% ipython --no-banner

In [1]: import numpy as np

In [2]: np.set_printoptions(suppress=True, linewidth=160)

In [3]: data = np.load("arr.npy")

In [4]: data
Out[4]: 
array([[ 0,  1, -3,  0,  2, -2,  0],
       [-1,  3,  3,  0, -3, -3,  0],
       [ 3, -3,  2,  0, -2,  3,  0],
       [ 0,  0,  0, -2,  0,  0, -3],
       [-3,  3,  3,  0,  0, -2,  0],
       [-3, -3, -3,  0, -3, -3,  0],
       [ 0,  0,  0,  2,  0,  0, -3]])

In [5]: # 2 groups of indices that never mix

In [6]: (data != 0).astype(int)
Out[6]: 
array([[0, 1, 1, 0, 1, 1, 0],
       [1, 1, 1, 0, 1, 1, 0],
       [1, 1, 1, 0, 1, 1, 0],
       [0, 0, 0, 1, 0, 0, 1],
       [1, 1, 1, 0, 0, 1, 0],
       [1, 1, 1, 0, 1, 1, 0],
       [0, 0, 0, 1, 0, 0, 1]])

In [7]: np.flatnonzero(np.linalg.matrix_power((data != 0) + (data.T != 0) + np.eye(7), 7)[3])
Out[7]: array([3, 6])

In [8]: x0 = np.array([3, 3, 0, 2, -3, 2, -1])

In [9]: rhs = data @ x0

In [10]: b, lr = np.zeros(7), 1 / np.linalg.norm(data, 2) ** 2

In [11]: for i in range(30):
    ...:     b -= lr * data.T @ (data @ b - rhs)
    ...:     if i % 10 == 0: print(i, round(np.linalg.norm(data @ b - rhs), 1))
    ...: 
0 11.3
10 4.0
20 2.2

In [12]: round(float(np.linalg.cond(data)), 1)
Out[12]: 16.1

In [13]: M = np.load("x.npy")

In [14]: M
Out[14]: 
array([[ 0,  0,  0,  1,  0,  0,  0],
       [ 4,  4,  0,  0,  4,  0,  0],
       [14, 14,  2,  0, 16,  0,  0],
       [ 0,  0,  0,  1,  0,  0,  0],
       [14, 14,  2,  0, 16,  0,  0],
       [ 4,  4,  0,  0,  4,  0,  0],
       [ 9,  9,  1,  0, 10,  0,  0],
       [ 0,  0,  0,  1,  0,  0,  0],
       [ 0,  0,  0,  1,  0,  0,  0],
       [ 0,  0,  0,  1,  0,  0,  0],
       [ 9,  9,  1,  0, 10,  0,  0],
       [ 0,  0,  0,  1,  0,  0,  0],
       [14, 14,  2,  0, 16,  0,  0],
       [14, 14,  2,  0, 16,  0,  0],
       [ 0,  0,  0,  1,  0,  0,  0],
       [14, 14,  2,  0, 16,  0,  0],
       [ 9,  9,  1,  0, 10,  0,  0],
       [ 9,  9,  1,  0, 10,  0,  0],
       [ 9,  9,  1,  0, 10,  0,  0],
       [14, 14,  2,  0, 16,  0,  0],
       [ 0,  0,  0,  1,  0,  0,  0],
       [ 0,  0,  0,  1,  0,  0,  0],
       [ 0,  0,  0,  1,  0,  0,  0],
       [ 4,  4,  0,  0,  4,  0,  0],
       [14, 14,  2,  0, 16,  0,  0],
       [ 4,  4,  0,  0,  4,  0,  0],
       [ 0,  0,  0,  1,  0,  0,  0],
       [ 4,  4,  0,  0,  4,  0,  0],
       [ 0,  0,  0,  1,  0,  0,  0],
       [ 4,  4,  0,  0,  4,  0,  0],
       [ 9,  9,  1,  0, 10,  0,  0],
       [14, 14,  2,  0, 16,  0,  0],
       [ 9,  9,  1,  0, 10,  0,  0],
       [14, 14,  2,  0, 16,  0,  0]])

In [15]: rk = np.linalg.matrix_rank(M)

In [16]: rk
Out[16]: np.int64(3)

In [17]: null = np.linalg.svd(M)[2][rk:].T

In [18]: np.allclose(M @ null, 0)
Out[18]: True

In [19]: null.shape
Out[19]: (7, 4)

In [20]: [int(np.linalg.matrix_rank(np.delete(M, i, axis=0))) for i in range(34)]
Out[20]: 
[3,
 3,
 3,
 3,
 3,
 3,
 3,
 3,
 3,
 3,
 3,
 3,
 3,
 3,
 3,
 3,
 3,
 3,
 3,
 3,
 3,
 3,
 3,
 3,
 3,
 3,
 3,
 3,
 3,
 3,
 3,
 3,
 3,
 3]

In [21]: np.linalg.matrix_rank(M.T @ M), np.linalg.matrix_rank(M @ M.T)
Out[21]: (np.int64(3), np.int64(3))

In [22]: np.round(null @ null.T, 1) + 0
Out[22]: 
array([[ 0.6, -0.4,  0.2,  0. , -0.2,  0. ,  0. ],
       [-0.4,  0.6,  0.2,  0. , -0.2,  0. ,  0. ],
       [ 0.2,  0.2,  0.4,  0. , -0.4,  0. ,  0. ],
       [ 0. ,  0. ,  0. ,  0. ,  0. ,  0. ,  0. ],
       [-0.2, -0.2, -0.4,  0. ,  0.4,  0. ,  0. ],
       [ 0. ,  0. ,  0. ,  0. ,  0. ,  1. ,  0. ],
       [ 0. ,  0. ,  0. ,  0. ,  0. ,  0. ,  1. ]])

In [23]: [int(np.linalg.matrix_rank(M[:, :j + 1])) for j in range(7)]
Out[23]: [1, 1, 2, 3, 3, 3, 3]

In [24]: [int(np.linalg.matrix_rank(M[:i])) for i in range(1, len(M) + 1)]
Out[24]: 
[1,
 2,
 3,
 3,
 3,
 3,
 3,
 3,
 3,
 3,
 3,
 3,
 3,
 3,
 3,
 3,
 3,
 3,
 3,
 3,
 3,
 3,
 3,
 3,
 3,
 3,
 3,
 3,
 3,
 3,
 3,
 3,
 3,
 3]

In [25]: round(np.trace(np.linalg.pinv(M) @ M), 1)
Out[25]: np.float64(3.0)

In [26]: np.unique(M.round(6), axis=0).shape
Out[26]: (4, 7)

In [27]: np.abs(np.diag(np.linalg.qr(M)[1])) > 1e-9
Out[27]: array([ True, False,  True,  True, False, False, False])

In [28]: np.argsort(-np.linalg.norm(M, axis=0).round(6), kind="stable")[:3]
Out[28]: array([4, 0, 1])

In [29]: np.linalg.cond(M) > 100
Out[29]: np.True_

In [30]: u, r1 = M[30], M[6]

In [31]: u @ u
Out[31]: np.int64(263)

In [32]: u @ r1
Out[32]: np.int64(263)

In [33]: pr = (u @ r1) / (u @ u) * u

In [34]: (r1 - pr) @ u
Out[34]: np.float64(0.0)

In [35]: r1 - pr
Out[35]: array([0., 0., 0., 0., 0., 0., 0.])

In [36]: np.linalg.matrix_rank(np.outer(u, r1))
Out[36]: np.int64(1)

In [37]: rng = np.random.default_rng(8407)

In [38]: other = M + rng.integers(-2, 3, (34, 3)) @ rng.integers(-2, 3, (3, 7))

In [39]: other
Out[39]: 
array([[ 0,  3,  6, -3,  0,  0, -1],
       [ 7,  7,  0, -7,  1,  0, -1],
       [11, 14,  2,  1, 19,  0, -2],
       [ 1, -5, -5,  9, -1,  0,  4],
       [13, 11,  1,  6, 17,  0,  2],
       [ 2,  1, -2,  6,  6,  0,  1],
       [ 7, 10,  2, -1, 12,  0, -2],
       [ 0, -3, -3,  6,  0,  0,  2],
       [-3, -2,  0,  6,  3,  0,  0],
       [ 2,  1,  2, -1, -2,  0,  1],
       [ 7, 11,  2, -3, 12,  0, -3],
       [ 1,  4,  4, -6, -1,  0, -2],
       [16, 12,  1,  3, 14,  0,  3],
       [12, 16,  6, -2, 18,  0, -2],
       [ 0,  1,  3,  0,  0,  0,  0],
       [13, 17,  7, -4, 17,  0, -2],
       [ 6, 10,  1, -1, 13,  0, -3],
       [ 9,  8, -2,  1, 10,  0,  0],
       [ 7, 10,  2, -1, 12,  0, -2],
       [13, 11,  1,  6, 17,  0,  2],
       [-1, -4, -4,  8,  1,  0,  2],
       [-1, -3, -1,  7,  1,  0,  2],
       [ 1,  0, -2,  0, -1,  0,  0],
       [ 5, -1, -5,  8,  3,  0,  4],
       [12, 18,  6, -6, 18,  0, -4],
       [ 4,  0, -6,  6,  4,  0,  2],
       [ 0,  3,  3, -4,  0,  0, -2],
       [ 5,  2, -2,  3,  3,  0,  2],
       [ 3, -3, -3,  5, -3,  0,  4],
       [ 7,  7,  0, -7,  1,  0, -1],
       [11,  5, -3,  6,  8,  0,  4],
       [13, 17,  7, -4, 17,  0, -2],
       [ 9,  5, -5,  6, 10,  0,  2],
       [14,  8, -4, 10, 16,  0,  4]])

In [40]: np.round(np.linalg.svd(other - M, compute_uv=False), 1) + 0
Out[40]: array([40.6, 16.3,  9. ,  0. ,  0. ,  0. ,  0. ])

In [41]: K = np.loadtxt("sample1.csv", delimiter=",")

In [42]: K
Out[42]: 
array([[ 1.,  4.,  0.,  3.],
       [ 0.,  0.,  0.,  0.],
       [ 0.,  0.,  0.,  0.],
       [ 5.,  3.,  2.,  1.],
       [ 0.,  4.,  1.,  0.],
       [ 6., 11.,  3.,  4.],
       [ 0.,  4.,  1.,  0.],
       [ 0.,  0.,  0.,  0.],
       [ 1.,  4.,  0.,  3.],
       [ 0.,  0.,  0.,  0.],
       [ 0.,  0.,  0.,  0.],
       [ 5.,  3.,  2.,  1.],
       [ 5.,  3.,  2.,  1.],
       [ 1.,  8.,  1.,  3.],
       [ 0.,  4.,  1.,  0.],
       [ 0.,  0.,  0.,  0.],
       [ 0.,  0.,  0.,  0.],
       [ 6., 11.,  2.,  6.],
       [ 0.,  4.,  0.,  2.],
       [ 0.,  4.,  1.,  0.],
       [ 1., 12.,  1.,  5.],
       [ 0.,  0.,  0.,  0.],
       [ 0.,  4.,  0.,  2.],
       [ 5.,  3.,  2.,  1.],
       [ 5.,  7.,  2.,  3.],
       [ 0.,  0.,  0.,  0.],
       [ 1.,  4.,  0.,  3.],
       [ 1.,  8.,  1.,  3.],
       [ 0.,  0.,  0.,  0.],
       [ 0.,  0.,  0.,  0.],
       [ 0.,  0.,  0.,  0.],
       [ 0.,  0.,  0.,  0.],
       [ 0.,  4.,  1.,  0.],
       [ 0.,  4.,  0.,  2.],
       [ 0.,  4.,  0.,  2.],
       [ 0.,  4.,  0.,  2.],
       [ 5.,  3.,  2.,  1.],
       [ 0.,  4.,  1.,  0.],
       [ 5.,  3.,  2.,  1.],
       [ 0.,  4.,  1.,  0.],
       [ 0.,  0.,  0.,  0.],
       [ 5.,  3.,  2.,  1.],
       [ 0.,  0.,  0.,  0.],
       [ 1.,  4.,  0.,  3.],
       [ 0.,  4.,  1.,  0.],
       [ 0.,  0.,  0.,  0.],
       [ 0.,  4.,  0.,  2.],
       [ 5.,  7.,  3.,  1.]])

In [43]: Uu, sigma, VT = np.linalg.svd(K)

In [44]: np.argmax(sigma[:-1] / (sigma[1:] + 1e-6)) + 1
Out[44]: np.int64(3)

In [45]: other = Uu[:, :3] @ np.diag(sigma[:3]) @ VT[:3]

In [46]: np.round(np.linalg.norm(K - other) / np.linalg.norm(K), 1)
Out[46]: np.float64(0.0)

In [47]: np.round(np.abs(K - other).max(), 1)
Out[47]: np.float64(0.1)

In [48]: np.linalg.matrix_rank(other)
Out[48]: np.int64(3)

In [49]: other = np.c_[K[:, :1] @ np.array([[-3]]), np.array([-2, 3, -2, -3, 0, -3, -2, -1, 0, -3, 0, 2, 1, 1, 3, 1, -3, 2, 2, -3, -3, 1, -2, -2, -3, -1, -3, 1, -1, -1, -2, -1, 2, 0, -3, 1, 2, -1, 3, 0, -1, -1, -2, -3, 3, -2, -1, -1])]

In [50]: other
Out[50]: 
array([[ -3.,  -2.],
       [  0.,   3.],
       [  0.,  -2.],
       [-15.,  -3.],
       [  0.,   0.],
       [-18.,  -3.],
       [  0.,  -2.],
       [  0.,  -1.],
       [ -3.,   0.],
       [  0.,  -3.],
       [  0.,   0.],
       [-15.,   2.],
       [-15.,   1.],
       [ -3.,   1.],
       [  0.,   3.],
       [  0.,   1.],
       [  0.,  -3.],
       [-18.,   2.],
       [  0.,   2.],
       [  0.,  -3.],
       [ -3.,  -3.],
       [  0.,   1.],
       [  0.,  -2.],
       [-15.,  -2.],
       [-15.,  -3.],
       [  0.,  -1.],
       [ -3.,  -3.],
       [ -3.,   1.],
       [  0.,  -1.],
       [  0.,  -1.],
       [  0.,  -2.],
       [  0.,  -1.],
       [  0.,   2.],
       [  0.,   0.],
       [  0.,  -3.],
       [  0.,   1.],
       [-15.,   2.],
       [  0.,  -1.],
       [-15.,   3.],
       [  0.,   0.],
       [  0.,  -1.],
       [-15.,  -1.],
       [  0.,  -2.],
       [ -3.,  -3.],
       [  0.,   3.],
       [  0.,  -2.],
       [  0.,  -1.],
       [-15.,  -1.]])

In [51]: np.round(np.linalg.lstsq(K, other[:, 0])[0], 1) + 0
Out[51]: array([-3.,  0.,  0.,  0.])

In [52]: np.round(np.linalg.norm(np.linalg.qr(K)[0].T @ other, axis=0) ** 2 / ((other ** 2).sum(axis=0) + 1e-12), 1)
Out[52]: array([1. , 0.1])

In [53]: np.round(np.linalg.norm(other - K @ np.linalg.lstsq(K, other)[0], axis=0), 1) + 0
Out[53]: array([ 0. , 13.4])
